$ python -q
>>> import numpy as np
>>> np.set_printoptions(suppress=True, linewidth=200)
>>> rd = lambda a: np.round(a, 3) + 0
>>> M = np.load("sample3.npy")
>>> M
array([[ 80,  -5,  19,  13,  34,  18, -14,  19,  -5, -25, -20],
       [ -5,  59, -36, -32, -14, -42, -15,  41,  23,  -9,  13],
       [ 19, -36,  49,  24,  43,   8,  -6,   2, -17, -17,   1],
       [ 13, -32,  24, 101,  -4,  -3,  -8,  -4, -40,  19, -44],
       [ 34, -14,  43,  -4,  66,   5, -22,  29,   8,  -7,  34],
       [ 18, -42,   8,  -3,   5,  70,  26, -27,  15,  23,   9],
       [-14, -15,  -6,  -8, -22,  26,  34,  -7,   8, -15,  -8],
       [ 19,  41,   2,  -4,  29, -27,  -7, 110,  48, -30,  38],
       [ -5,  23, -17, -40,   8,  15,   8,  48,  58,  13,  54],
       [-25,  -9, -17,  19,  -7,  23, -15, -30,  13,  96,  34],
       [-20,  13,   1, -44,  34,   9,  -8,  38,  54,  34,  80]])
>>> evals, V = np.linalg.eigh(M)
>>> x = np.array([3, -1, -1, 2, 0, 2, -2, -1, 0, 3, -1])
>>> rd(V * np.maximum(evals, 0) @ V.T)
array([[ 80.,  -5.,  19.,  13.,  34.,  18., -14.,  19.,  -5., -25., -20.],
       [ -5.,  59., -36., -32., -14., -42., -15.,  41.,  23.,  -9.,  13.],
       [ 19., -36.,  49.,  24.,  43.,   8.,  -6.,   2., -17., -17.,   1.],
       [ 13., -32.,  24., 101.,  -4.,  -3.,  -8.,  -4., -40.,  19., -44.],
       [ 34., -14.,  43.,  -4.,  66.,   5., -22.,  29.,   8.,  -7.,  34.],
       [ 18., -42.,   8.,  -3.,   5.,  70.,  26., -27.,  15.,  23.,   9.],
       [-14., -15.,  -6.,  -8., -22.,  26.,  34.,  -7.,   8., -15.,  -8.],
       [ 19.,  41.,   2.,  -4.,  29., -27.,  -7., 110.,  48., -30.,  38.],
       [ -5.,  23., -17., -40.,   8.,  15.,   8.,  48.,  58.,  13.,  54.],
       [-25.,  -9., -17.,  19.,  -7.,  23., -15., -30.,  13.,  96.,  34.],
       [-20.,  13.,   1., -44.,  34.,   9.,  -8.,  38.,  54.,  34.,  80.]])
>>> x @ M @ x
np.int64(3768)
>>> rd(V * np.abs(evals) @ V.T)
array([[ 80.,  -5.,  19.,  13.,  34.,  18., -14.,  19.,  -5., -25., -20.],
       [ -5.,  59., -36., -32., -14., -42., -15.,  41.,  23.,  -9.,  13.],
       [ 19., -36.,  49.,  24.,  43.,   8.,  -6.,   2., -17., -17.,   1.],
       [ 13., -32.,  24., 101.,  -4.,  -3.,  -8.,  -4., -40.,  19., -44.],
       [ 34., -14.,  43.,  -4.,  66.,   5., -22.,  29.,   8.,  -7.,  34.],
       [ 18., -42.,   8.,  -3.,   5.,  70.,  26., -27.,  15.,  23.,   9.],
       [-14., -15.,  -6.,  -8., -22.,  26.,  34.,  -7.,   8., -15.,  -8.],
       [ 19.,  41.,   2.,  -4.,  29., -27.,  -7., 110.,  48., -30.,  38.],
       [ -5.,  23., -17., -40.,   8.,  15.,   8.,  48.,  58.,  13.,  54.],
       [-25.,  -9., -17.,  19.,  -7.,  23., -15., -30.,  13.,  96.,  34.],
       [-20.,  13.,   1., -44.,  34.,   9.,  -8.,  38.,  54.,  34.,  80.]])
>>> m1 = np.load("mat.npy")
>>> m1
array([[0., 1., 1., 1., 1., 1.],
       [1., 0., 1., 1., 1., 1.],
       [1., 1., 0., 1., 1., 1.],
       [1., 1., 1., 0., 1., 1.],
       [1., 1., 1., 1., 0., 1.],
       [1., 1., 1., 1., 1., 0.]])
>>> rng = np.random.default_rng(893466)
>>> out = m1 + rng.integers(-2, 3, (6, 1)) @ rng.integers(-2, 3, (1, 6))
>>> out
array([[-1.,  1.,  3., -1.,  1.,  1.],
       [-1.,  0.,  5., -3.,  1.,  1.],
       [-1.,  1.,  4., -3.,  1.,  1.],
       [ 1.,  1.,  1.,  0.,  1.,  1.],
       [-1.,  1.,  5., -3.,  0.,  1.],
       [ 0.,  1.,  3., -1.,  1.,  0.]])
>>> np.linalg.matrix_rank(out - m1, tol=1e-8)
np.int64(1)
>>> rd(np.linalg.svd(out - m1, compute_uv=False))
array([11.225,  0.   ,  0.   ,  0.   ,  0.   ,  0.   ])
>>> out - m1
array([[-1.,  0.,  2., -2.,  0.,  0.],
       [-2.,  0.,  4., -4.,  0.,  0.],
       [-2.,  0.,  4., -4.,  0.,  0.],
       [ 0.,  0.,  0.,  0.,  0.,  0.],
       [-2.,  0.,  4., -4.,  0.,  0.],
       [-1.,  0.,  2., -2.,  0.,  0.]])
>>> z = rng.permutation(6)
>>> out = m1[:, z] * rng.choice([-1, 1], 6)
>>> out
array([[ 1., -1., -1., -1.,  1., -0.],
       [ 1., -1., -0., -1.,  1., -1.],
       [ 1., -1., -1., -0.,  1., -1.],
       [ 0., -1., -1., -1.,  1., -1.],
       [ 1., -1., -1., -1.,  0., -1.],
       [ 1., -0., -1., -1.,  1., -1.]])
>>> U, _, vt = np.linalg.svd(m1.T @ out)
>>> z
array([3, 5, 1, 2, 4, 0])
>>> rd(U @ vt)
array([[ 0.,  0.,  0.,  0.,  0., -1.],
       [ 0.,  0., -1.,  0.,  0.,  0.],
       [ 0.,  0.,  0., -1.,  0.,  0.],
       [ 1.,  0.,  0.,  0.,  0.,  0.],
       [ 0.,  0.,  0.,  0.,  1.,  0.],
       [ 0., -1.,  0.,  0.,  0.,  0.]])
>>> rd(np.linalg.lstsq(m1, out)[0])
array([[ 0.,  0.,  0.,  0.,  0., -1.],
       [ 0.,  0., -1.,  0.,  0.,  0.],
       [ 0.,  0.,  0., -1.,  0.,  0.],
       [ 1.,  0.,  0.,  0.,  0.,  0.],
       [ 0.,  0.,  0.,  0.,  1.,  0.],
       [ 0., -1.,  0.,  0.,  0.,  0.]])
>>> evals, V = np.linalg.eigh(m1)
>>> rd(np.linalg.svd(m1, compute_uv=False))
array([5., 1., 1., 1., 1., 1.])
>>> rd(V @ np.diag(evals) @ V.T)
array([[0., 1., 1., 1., 1., 1.],
       [1., 0., 1., 1., 1., 1.],
       [1., 1., 0., 1., 1., 1.],
       [1., 1., 1., 0., 1., 1.],
       [1., 1., 1., 1., 0., 1.],
       [1., 1., 1., 1., 1., 0.]])
>>> rd(V.T @ V)
array([[1., 0., 0., 0., 0., 0.],
       [0., 1., 0., 0., 0., 0.],
       [0., 0., 1., 0., 0., 0.],
       [0., 0., 0., 1., 0., 0.],
       [0., 0., 0., 0., 1., 0.],
       [0., 0., 0., 0., 0., 1.]])
>>> rd(evals)
array([-1., -1., -1., -1., -1.,  5.])
>>> rd(V.T @ m1 @ V)
array([[-1.,  0.,  0.,  0.,  0.,  0.],
       [ 0., -1.,  0.,  0.,  0.,  0.],
       [ 0.,  0., -1.,  0.,  0.,  0.],
       [ 0.,  0.,  0., -1.,  0.,  0.],
       [ 0.,  0.,  0.,  0., -1.,  0.],
       [ 0.,  0.,  0.,  0.,  0.,  5.]])
>>> np.abs(V[:, -1]).round(6).argmax()
np.int64(0)
>>> A = np.load("dump.npy")
>>> A
array([[0, 0, 0, 0, 0],
       [0, 2, 0, 0, 0],
       [0, 0, 1, 0, 0],
       [0, 0, 0, 0, 0],
       [0, 0, 0, 0, 0]])
>>> # columns 0 and 3 are equal
>>> U, sigma, vt = np.linalg.svd(A)
>>> sigma
array([2., 1., 0., 0., 0.])
>>> out = U[:, :2] @ np.diag(sigma[:2]) @ vt[:2]
>>> rd(np.linalg.norm(A - out) / np.linalg.norm(A))
np.float64(0.0)
>>> np.abs(np.diag(np.linalg.qr(A)[1])) > 1e-9
array([False,  True,  True, False, False])
>>> np.allclose(A[:-1].T @ np.linalg.lstsq(A[:-1].T, A[-1])[0], A[-1])
True
>>> data = np.diag(np.array([-2, -2, -1, 0, -2, 1, 2, -1, 2, -3, 3, 3]))
>>> data
array([[-2,  0,  0,  0,  0,  0,  0,  0,  0,  0,  0,  0],
       [ 0, -2,  0,  0,  0,  0,  0,  0,  0,  0,  0,  0],
       [ 0,  0, -1,  0,  0,  0,  0,  0,  0,  0,  0,  0],
       [ 0,  0,  0,  0,  0,  0,  0,  0,  0,  0,  0,  0],
       [ 0,  0,  0,  0, -2,  0,  0,  0,  0,  0,  0,  0],
       [ 0,  0,  0,  0,  0,  1,  0,  0,  0,  0,  0,  0],
       [ 0,  0,  0,  0,  0,  0,  2,  0,  0,  0,  0,  0],
       [ 0,  0,  0,  0,  0,  0,  0, -1,  0,  0,  0,  0],
       [ 0,  0,  0,  0,  0,  0,  0,  0,  2,  0,  0,  0],
       [ 0,  0,  0,  0,  0,  0,  0,  0,  0, -3,  0,  0],
       [ 0,  0,  0,  0,  0,  0,  0,  0,  0,  0,  3,  0],
       [ 0,  0,  0,  0,  0,  0,  0,  0,  0,  0,  0,  3]])
>>> # symmetric
>>> U, sigma, vt = np.linalg.svd(data)
>>> sigma
array([3., 3., 3., 2., 2., 2., 2., 2., 1., 1., 1., 0.])
>>> np.argmax(sigma[:-1] / (sigma[1:] + 1e-6)) + 1
np.int64(11)
>>> out = U[:, :11] @ np.diag(sigma[:11]) @ vt[:11]
>>> rd(np.linalg.norm(data - out, 2)), sigma[11]
(np.float64(0.0), np.float64(0.0))
>>> np.linalg.matrix_rank(out)
np.int64(11)
>>> rd(np.linalg.norm(data - out) / np.linalg.norm(data))
np.float64(0.0)
>>> rd(np.trace(np.linalg.pinv(data) @ data))
np.float64(11.0)
>>> np.linalg.lstsq(data[:-1].T, data[-1])[2]
np.int32(10)
>>> rd(np.linalg.det(data))
np.float64(0.0)
>>> data.inv()
Traceback (most recent call last):
  File "<python-input-54>", line 1, in <module>
    data.inv()
    ^^^^^^^^
AttributeError: 'numpy.ndarray' object has no attribute 'inv'
>>> data @ data
array([[4, 0, 0, 0, 0, 0, 0, 0, 0, 0, 0, 0],
       [0, 4, 0, 0, 0, 0, 0, 0, 0, 0, 0, 0],
       [0, 0, 1, 0, 0, 0, 0, 0, 0, 0, 0, 0],
       [0, 0, 0, 0, 0, 0, 0, 0, 0, 0, 0, 0],
       [0, 0, 0, 0, 4, 0, 0, 0, 0, 0, 0, 0],
       [0, 0, 0, 0, 0, 1, 0, 0, 0, 0, 0, 0],
       [0, 0, 0, 0, 0, 0, 4, 0, 0, 0, 0, 0],
       [0, 0, 0, 0, 0, 0, 0, 1, 0, 0, 0, 0],
       [0, 0, 0, 0, 0, 0, 0, 0, 4, 0, 0, 0],
       [0, 0, 0, 0, 0, 0, 0, 0, 0, 9, 0, 0],
       [0, 0, 0, 0, 0, 0, 0, 0, 0, 0, 9, 0],
       [0, 0, 0, 0, 0, 0, 0, 0, 0, 0, 0, 9]])
>>> rd(np.sort(np.abs(np.linalg.eigvals(data))))
array([0., 1., 1., 1., 2., 2., 2., 2., 2., 3., 3., 3.])
>>> np.trace(data)
np.int64(0)
